>>> import numpy as np
>>> import numpy.linalg as la
>>> np.set_printoptions(precision=4, suppress=True, linewidth=200)
>>> X = np.loadtxt("out6.csv", delimiter=",")
>>> X
array([[-0.8127,  0.31  ,  0.2999, -1.7758],
       [ 0.8127, -0.9453, -1.3629, -0.7671],
       [-1.49  ,  0.1026, -1.2362,  0.4911],
       [-0.6773, -1.732 ,  0.7243,  0.1299]])
>>> la.svd(X, compute_uv=False)
array([2., 2., 2., 2.])
>>> np.round(X @ X.T, 4) + 0
array([[4., 0., 0., 0.],
       [0., 4., 0., 0.],
       [0., 0., 4., 0.],
       [0., 0., 0., 4.]])
>>> r0 = np.array([2, 0, -2, -2])
>>> M2 = X + np.outer(r0, np.eye(4)[0])
>>> M2
array([[ 1.1873,  0.31  ,  0.2999, -1.7758],
       [ 0.8127, -0.9453, -1.3629, -0.7671],
       [-3.49  ,  0.1026, -1.2362,  0.4911],
       [-2.6773, -1.732 ,  0.7243,  0.1299]])
>>> la.matrix_rank(la.inv(M2) - la.inv(X), tol=1e-8)
np.int64(1)
>>> M2 = np.array([[-2, -2], [0, 1]])
>>> E = np.block([[np.zeros((2, 2)), M2], [M2.T, np.zeros((2, 2))]])
>>> E
array([[ 0.,  0., -2., -2.],
       [ 0.,  0.,  0.,  1.],
       [-2.,  0.,  0.,  0.],
       [-2.,  1.,  0.,  0.]])
>>> ev, vecs = la.eigh(E)
>>> vec = np.array([7, 5, 6, 5])
>>> np.round(vecs * np.maximum(ev, 0) @ vecs.T, 4) + 0
array([[ 1.3868, -0.2774, -1.    , -1.    ],
       [-0.2774,  0.416 ,  0.    ,  0.5   ],
       [-1.    ,  0.    ,  0.8321,  0.5547],
       [-1.    ,  0.5   ,  0.5547,  0.9707]])
>>> vec @ E @ vec
np.float64(-258.0)
>>> np.round(vecs * np.abs(ev) @ vecs.T, 4) + 0
array([[ 2.7735, -0.5547,  0.    ,  0.    ],
       [-0.5547,  0.8321,  0.    ,  0.    ],
       [ 0.    ,  0.    ,  1.6641,  1.1094],
       [ 0.    ,  0.    ,  1.1094,  1.9415]])
>>> rng = np.random.default_rng(441)
>>> M2 = E + rng.integers(-2, 3, (4, 2)) @ rng.integers(-2, 3, (2, 4))
>>> M2
array([[-2., -1., -2.,  0.],
       [-2.,  0., -2.,  5.],
       [ 0.,  0.,  2., -4.],
       [ 0.,  3., -2.,  0.]])
>>> np.abs(M2 - E).sum(axis=1)
array([5., 8., 8., 6.])
>>> M2 - E
array([[-2., -1.,  0.,  2.],
       [-2.,  0., -2.,  4.],
       [ 2.,  0.,  2., -4.],
       [ 2.,  2., -2.,  0.]])
>>> la.matrix_rank(M2 - E, tol=1e-8)
np.int64(2)
>>> A = np.array([[2, 0, 0], [2, 1, 2], [2, 1, 2], [1, 0, 1]])
>>> # rows 1 and 2 are equal
>>> M2 = np.c_[A[:, :2] @ np.array([[-2, -2], [2, 0]]), np.array([1, 7, 7, 3])]
>>> M2
array([[-4, -4,  1],
       [-2, -4,  7],
       [-2, -4,  7],
       [-2, -2,  3]])
>>> la.norm(la.qr(A)[0].T @ M2, axis=0) ** 2 / ((M2 ** 2).sum(axis=0) + 1e-12)
array([1., 1., 1.])
>>> M2.sum(axis=0)
array([-10, -14,  18])
>>> round(float(la.norm(M2)), 4)
13.7113
>>> M2 - M2[0]
array([[0, 0, 0],
       [2, 0, 6],
       [2, 0, 6],
       [2, 2, 2]])
>>> np.unravel_index(np.abs(M2).argmax(), M2.shape)
(np.int64(1), np.int64(2))
>>> la.matrix_rank(M2)
np.int64(3)
>>> np.count_nonzero(M2)
np.int64(12)
>>> M2.mean(axis=0)
array([-2.5, -3.5,  4.5])
>>> s = 5 * 0.9 ** np.arange(3)
>>> data = rng.normal(size=(25, 3)) * rng.permutation(s)
>>> data
array([[ -7.6016,  -2.2972,   0.3321],
       [  6.7638,   0.6399,  -4.1089],
       [ -4.7974,   5.3747,   3.6451],
       [ -3.7336,   2.1191,   3.8822],
       [  1.0824,   2.6139,   6.1429],
       [ -5.5056,   4.2777,   0.2022],
       [ -4.1185,  -4.2011,  -2.3069],
       [ -2.4468,  -3.5492,   1.6218],
       [ -3.6378,  -2.522 ,  -3.334 ],
       [  6.7712,  -2.0334,  -1.2858],
       [ -3.2241,  -2.7717,   1.7184],
       [ -4.4223,  -6.9042,   1.2993],
       [  1.1105,  -4.9801,   1.7095],
       [  3.7494,   1.0493,  -0.4184],
       [  1.7928,  -0.256 ,  -2.3652],
       [ -4.3955,  -5.5466,   0.038 ],
       [  0.4506,  -3.4999,   3.6543],
       [  3.1337,  -6.0112,  -9.0465],
       [  2.5824,  -2.5227,  -3.4072],
       [  1.4122,   0.6244,   5.8615],
       [ -2.3074,   2.7166,  -1.8739],
       [ -2.2506,   1.6673,   4.1673],
       [ -2.5446,   1.9055, -10.5802],
       [  1.1634,   6.8281,  -1.1833],
       [ -1.9789,   6.6545,   4.6704]])
>>> hat = data @ la.solve(data.T @ data, data.T)
>>> hat @ data[:, 0]
array([-7.6016,  6.7638, -4.7974, -3.7336,  1.0824, -5.5056, -4.1185, -2.4468, -3.6378,  6.7712, -3.2241, -4.4223,  1.1105,  3.7494,  1.7928, -4.3955,  0.4506,  3.1337,  2.5824,  1.4122, -2.3074,
       -2.2506, -2.5446,  1.1634, -1.9789])
>>> np.allclose(hat @ hat, hat)
True
>>> round(float(np.trace(hat)), 4)
3.0
